>>> import numpy as np
>>> from numpy import linalg as LA
>>> np.set_printoptions(precision=2, suppress=True, linewidth=140)
>>> J = np.loadtxt("dump.csv", delimiter=",")
>>> J
array([[ 0.18,  0.82,  0.49,  0.16, -0.16],
       [ 0.82,  0.18, -0.49, -0.16,  0.16],
       [ 0.49, -0.49,  0.7 , -0.1 ,  0.1 ],
       [ 0.16, -0.16, -0.1 ,  0.97,  0.03],
       [-0.16,  0.16,  0.1 ,  0.03,  0.97]])
>>> # keeps lengths
>>> hat = np.triu(np.array([[9, 8, 2, 0, 5],
...     [7, 8, 0, 2, 4],
...     [4, 1, 5, 4, 0],
...     [0, 0, 7, 7, 1],
...     [8, 1, 0, 1, 6]]), 1) + np.eye(5)
>>> B = hat @ J @ LA.inv(hat)
>>> round(np.trace(B), 2), np.trace(J)
(np.float64(3.0), np.float64(3.0))
>>> LA.matrix_rank(B)
np.int64(5)
>>> np.round(LA.det(B), 2)
np.float64(-1.0)
>>> W0 = np.loadtxt("w.csv", delimiter=",")
>>> W0
array([[0., 3., 1., 2., 0.],
       [0., 0., 0., 1., 3.],
       [0., 0., 0., 0., 2.],
       [0., 3., 1., 4., 6.]])
>>> # rows and columns are dependent
>>> left, sigma = LA.svd(W0)
Traceback (most recent call last):
  File "<python-input-14>", line 1, in <module>
    left, sigma = LA.svd(W0)
    ^^^^^^^^^^^
ValueError: too many values to unpack (expected 2)
>>> left, sigma, Vt = LA.svd(W0, full_matrices=False)
>>> np.round(left.T @ W0 @ Vt.T, 2) + 0
array([[8.8 , 0.  , 0.  , 0.  ],
       [0.  , 3.52, 0.  , 0.  ],
       [0.  , 0.  , 0.5 , 0.  ],
       [0.  , 0.  , 0.  , 0.  ]])
>>> sigma.round(2) + 0
array([8.8 , 3.52, 0.5 , 0.  ])
>>> np.cumsum(sigma ** 2) / np.sum(sigma ** 2)
array([0.86, 1.  , 1.  , 1.  ])
>>> round(np.sqrt((sigma ** 2).sum()), 2), round(float(LA.norm(W0)), 2)
(np.float64(9.49), 9.49)
>>> np.round(left.T @ left, 2) + 0
array([[1., 0., 0., 0.],
       [0., 1., 0., 0.],
       [0., 0., 1., 0.],
       [0., 0., 0., 1.]])
>>> x0 = np.array([-1, 1, 1, 0, -2])
>>> np.sort(np.abs(np.degrees(np.angle(LA.eigvals(J)))))
array([  0.,   0.,   0.,   0., 180.])
>>> np.abs(LA.eigvals(J))
array([1., 1., 1., 1., 1.])
>>> LA.inv(J)
array([[ 0.18,  0.82,  0.49,  0.16, -0.16],
       [ 0.82,  0.18, -0.49, -0.16,  0.16],
       [ 0.49, -0.49,  0.7 , -0.1 ,  0.1 ],
       [ 0.16, -0.16, -0.1 ,  0.97,  0.03],
       [-0.16,  0.16,  0.1 ,  0.03,  0.97]])
>>> 5 - LA.matrix_rank(J - np.eye(5), tol=1e-8)
np.int64(4)
>>> round(LA.det(J), 2)
np.float64(-1.0)
>>> [p for p in range(1, 25) if np.allclose(LA.matrix_power(J, p), np.eye(5))]
[2, 4, 6, 8, 10, 12, 14, 16, 18, 20, 22, 24]
>>> np.round(J.T @ (J @ x0), 2) + 0
array([-1.,  1.,  1.,  0., -2.])
>>> u, r1 = W0[2], W0[0]
>>> u @ u
np.float64(4.0)
>>> pr = (u @ r1) / (u @ u) * u
>>> LA.matrix_rank(np.outer(u, r1))
np.int64(1)
>>> round(float(LA.norm(u + r1) ** 2 + LA.norm(u - r1) ** 2), 2)
36.0
>>> r1 - pr
array([0., 3., 1., 2., 0.])
>>> (r1 - pr) @ u
np.float64(0.0)
>>> left, sigma, Vt = LA.svd(W0)
>>> np.argmax(sigma[:-1] / (sigma[1:] + 1e-6)) + 1
np.int64(3)
>>> B = left[:, :3] @ np.diag(sigma[:3]) @ Vt[:3]
>>> round(LA.norm(W0 - B, 2), 2), np.round(sigma[3], 2)
(np.float64(0.0), np.float64(0.0))
>>> LA.matrix_rank(B)
np.int64(3)
>>> round(float(np.abs(W0 - B).max()), 2)
0.0
>>> B.round(2) + 0
array([[0., 3., 1., 2., 0.],
       [0., 0., 0., 1., 3.],
       [0., 0., 0., 0., 2.],
       [0., 3., 1., 4., 6.]])
>>> arr = np.load("test14.npy")
>>> arr
array([[ 1.5, -0.1,  1. ,  1.8, -0.3,  0.8],
       [ 0.5,  0.8,  0.1, -0.9, -0.3,  0.4],
       [ 0.5, -0.4, -0.8,  2.4,  0. ,  0.3],
       [-1. ,  0.6,  0.2, -2.1, -0.1,  0.5],
       [ 0.8, -0.1, -0.7, -2.4, -0.2,  1.5],
       [ 0.2, -0.8,  0.5,  2.1, -0.7, -0.6]])
>>> arr.reshape(-1, 2)
array([[ 1.5, -0.1],
       [ 1. ,  1.8],
       [-0.3,  0.8],
       [ 0.5,  0.8],
       [ 0.1, -0.9],
       [-0.3,  0.4],
       [ 0.5, -0.4],
       [-0.8,  2.4],
       [ 0. ,  0.3],
       [-1. ,  0.6],
       [ 0.2, -2.1],
       [-0.1,  0.5],
       [ 0.8, -0.1],
       [-0.7, -2.4],
       [-0.2,  1.5],
       [ 0.2, -0.8],
       [ 0.5,  2.1],
       [-0.7, -0.6]])
>>> arr.reshape(2, -1)
array([[ 1.5, -0.1,  1. ,  1.8, -0.3,  0.8,  0.5,  0.8,  0.1, -0.9, -0.3,  0.4,  0.5, -0.4, -0.8,  2.4,  0. ,  0.3],
       [-1. ,  0.6,  0.2, -2.1, -0.1,  0.5,  0.8, -0.1, -0.7, -2.4, -0.2,  1.5,  0.2, -0.8,  0.5,  2.1, -0.7, -0.6]])
>>> arr.ravel(order="F")
array([ 1.5,  0.5,  0.5, -1. ,  0.8,  0.2, -0.1,  0.8, -0.4,  0.6, -0.1, -0.8,  1. ,  0.1, -0.8,  0.2, -0.7,  0.5,  1.8, -0.9,  2.4, -2.1,
       -2.4,  2.1, -0.3, -0.3,  0. , -0.1, -0.2, -0.7,  0.8,  0.4,  0.3,  0.5,  1.5, -0.6])
>>> arr.reshape(6, 7)
Traceback (most recent call last):
  File "<python-input-48>", line 1, in <module>
    arr.reshape(6, 7)
    ~~~~~~~~~~~^^^^^^
ValueError: cannot reshape array of size 36 into shape (6,7)
>>> t3 = arr.reshape(6, 2, -1)
>>> np.einsum("ihd,ihd->ih", t3, t3)
array([[3.26, 3.97],
       [0.9 , 1.06],
       [1.05, 5.85],
       [1.4 , 4.67],
       [1.14, 8.05],
       [0.93, 5.26]])
>>> t3.transpose(1, 0, 2)
array([[[ 1.5, -0.1,  1. ],
        [ 0.5,  0.8,  0.1],
        [ 0.5, -0.4, -0.8],
        [-1. ,  0.6,  0.2],
        [ 0.8, -0.1, -0.7],
        [ 0.2, -0.8,  0.5]],

       [[ 1.8, -0.3,  0.8],
        [-0.9, -0.3,  0.4],
        [ 2.4,  0. ,  0.3],
        [-2.1, -0.1,  0.5],
        [-2.4, -0.2,  1.5],
        [ 2.1, -0.7, -0.6]]])
>>> np.swapaxes(t3, 1, 2)[1]
array([[ 0.5, -0.9],
       [ 0.8, -0.3],
       [ 0.1,  0.4]])
>>> t3[:, 0]
array([[ 1.5, -0.1,  1. ],
       [ 0.5,  0.8,  0.1],
       [ 0.5, -0.4, -0.8],
       [-1. ,  0.6,  0.2],
       [ 0.8, -0.1, -0.7],
       [ 0.2, -0.8,  0.5]])
>>> np.einsum("ihd,jhd->hij", t3, t3).shape
(2, 6, 6)
>>> t3.sum(axis=1)
array([[ 3.3, -0.4,  1.8],
       [-0.4,  0.5,  0.5],
       [ 2.9, -0.4, -0.5],
       [-3.1,  0.5,  0.7],
       [-1.6, -0.3,  0.8],
       [ 2.3, -1.5, -0.1]])
>>> x0 = np.array([-4, -2, -1, -2, -2, 3])
>>> (arr @ x0).argmax()
np.int64(3)
>>> arr @ np.ones(6)
array([ 4.7,  0.6,  2. , -1.9, -1.1,  0.7])
